In [1]: import numpy as np

In [2]: import numpy.linalg as la

In [3]: np.set_printoptions(precision=2, suppress=True, linewidth=120, legacy="1.25")

In [4]: rng = np.random.default_rng(59)

In [5]: m1 = np.eye(2, dtype=int)[rng.permutation(2)] * np.array([2, -1])

In [6]: m1
Out[6]: 
array([[ 2,  0],
       [ 0, -1]])

In [7]: m1 @ m1.T
Out[7]: 
array([[4, 0],
       [0, 1]])

In [8]: m1.T @ m1
Out[8]: 
array([[4, 0],
       [0, 1]])

In [9]: la.pinv(m1)
Out[9]: 
array([[ 0.5,  0. ],
       [ 0. , -1. ]])

In [10]: feats = np.load("case13.npy")

In [11]: feats
Out[11]: 
array([[ 0.97, -0.19, -0.13],
       [-0.19, -0.31, -0.93],
       [-0.13, -0.93,  0.33]])

In [12]: la.eigvals(feats)
Out[12]: array([ 1., -1.,  1.])

In [13]: np.einsum("ij,ji->", feats, feats)
Out[13]: 3.0

In [14]: np.poly(feats)
Out[14]: array([ 1., -1., -1.,  1.])

In [15]: P = np.triu(np.array([[1, 2, 4], [5, 2, 3], [2, 2, 3]]), 1) + np.eye(3)

In [16]: Y = P @ feats @ la.inv(P)

In [17]: la.matrix_rank(Y)
Out[17]: 3

In [18]: Y
Out[18]: 
array([[ 0.07, -4.67, 13.07],
       [-0.59, -1.93,  8.21],
       [-0.13, -0.67,  2.87]])

In [19]: P @ feats - feats @ P
Out[19]: 
array([[-0.91, -6.29, -3.87],
       [-0.4 , -2.43,  2.67],
       [ 0.  ,  0.27,  3.33]])

In [20]: np.poly(Y)
Out[20]: array([ 1., -1., -1.,  1.])

In [21]: cov = feats.T @ feats

In [22]: np.diag(cov)
Out[22]: array([1., 1., 1.])

In [23]: np.trace(cov), (feats ** 2).sum()
Out[23]: (3.0, 3.0)

In [24]: la.svd(feats, compute_uv=False) ** 2
Out[24]: array([1., 1., 1.])

In [25]: (feats @ feats.T).shape
Out[25]: (3, 3)

In [26]: w, evecs = la.eigh(feats)

In [27]: la.eigvalsh(feats + 3 * np.eye(3))
Out[27]: array([2., 4., 4.])

In [28]: evecs @ np.diag(w) @ evecs.T
Out[28]: 
array([[ 0.97, -0.19, -0.13],
       [-0.19, -0.31, -0.93],
       [-0.13, -0.93,  0.33]])

In [29]: w
Out[29]: array([-1.,  1.,  1.])

In [30]: arr = np.load("data.npy")

In [31]: arr
Out[31]: 
array([[ 0,  3,  5],
       [ 0,  0, -5],
       [ 0,  0,  0]])

In [32]: np.round(la.norm(arr), 2)
Out[32]: 7.68

In [33]: np.zeros(3, 3)
Traceback (most recent call last):
  Cell In[33], line 1
    np.zeros(3, 3)
TypeError: Cannot interpret '3' as a data type


In [34]: arr - arr[0]
Out[34]: 
array([[  0,   0,   0],
       [  0,  -3, -10],
       [  0,  -3,  -5]])

In [35]: arr[:, 3]
Traceback (most recent call last):
  Cell In[35], line 1
    arr[:, 3]
IndexError: index 3 is out of bounds for axis 1 with size 3


In [36]: arr.shape
Out[36]: (3, 3)

In [37]: np.abs(arr).max()
Out[37]: 5

In [38]: F = np.loadtxt("layer14.csv", delimiter=",")

In [39]: F
Out[39]: 
array([[-0.71, -1.6 , -2.6 ],
       [ 0.15,  0.4 ,  0.31],
       [ 1.06,  2.14,  2.58],
       [-0.85, -2.  , -3.19],
       [-0.32, -0.87, -1.43],
       [-1.9 , -3.85, -5.41],
       [ 0.35,  0.33,  1.36],
       [-0.17,  0.04,  0.14],
       [-0.18, -1.27, -1.93],
       [-1.41, -2.28, -3.05],
       [ 0.02, -0.14,  0.21],
       [ 1.02,  2.92,  4.34],
       [-1.32, -1.71, -2.85],
       [-0.66, -1.11, -1.72],
       [-0.18,  1.02,  0.06],
       [-0.57, -1.52, -1.44],
       [ 2.  ,  2.35,  3.91],
       [-0.64, -0.55, -2.54],
       [ 0.86,  1.7 ,  2.57],
       [-1.93, -3.56, -5.69],
       [ 0.46,  0.75,  0.95],
       [-1.18, -1.68, -2.76],
       [-0.3 , -1.19, -1.27],
       [-1.28, -2.14, -4.03],
       [ 0.31, -1.04, -0.48],
       [ 1.27,  2.62,  5.05],
       [-0.61, -1.81, -2.89]])

In [40]: left, s, VT = la.svd(F, full_matrices=False)

In [41]: (s > 1e-8).sum()
Out[41]: 3

In [42]: np.abs(left[:, 0]).round(6).argmax()
Out[42]: 19

In [43]: np.allclose(left * s @ VT, F)
Out[43]: True

In [44]: np.round(left.T @ F @ VT.T, 2) + 0
Out[44]: 
array([[18.32,  0.  ,  0.  ],
       [ 0.  ,  1.87,  0.  ],
       [ 0.  ,  0.  ,  1.36]])

In [45]: round(np.sqrt((s ** 2).sum()), 2), round(la.norm(F), 2)
Out[45]: (18.47, 18.47)

In [46]: np.round(left.T @ left, 2) + 0
Out[46]: 
array([[1., 0., 0.],
       [0., 1., 0.],
       [0., 0., 1.]])

In [47]: np.cumsum(s ** 2) / np.sum(s ** 2)
Out[47]: array([0.98, 0.99, 1.  ])

In [48]: np.round(VT @ VT.T, 2) + 0
Out[48]: 
array([[1., 0., 0.],
       [0., 1., 0.],
       [0., 0., 1.]])

In [49]: s
Out[49]: array([18.32,  1.87,  1.36])
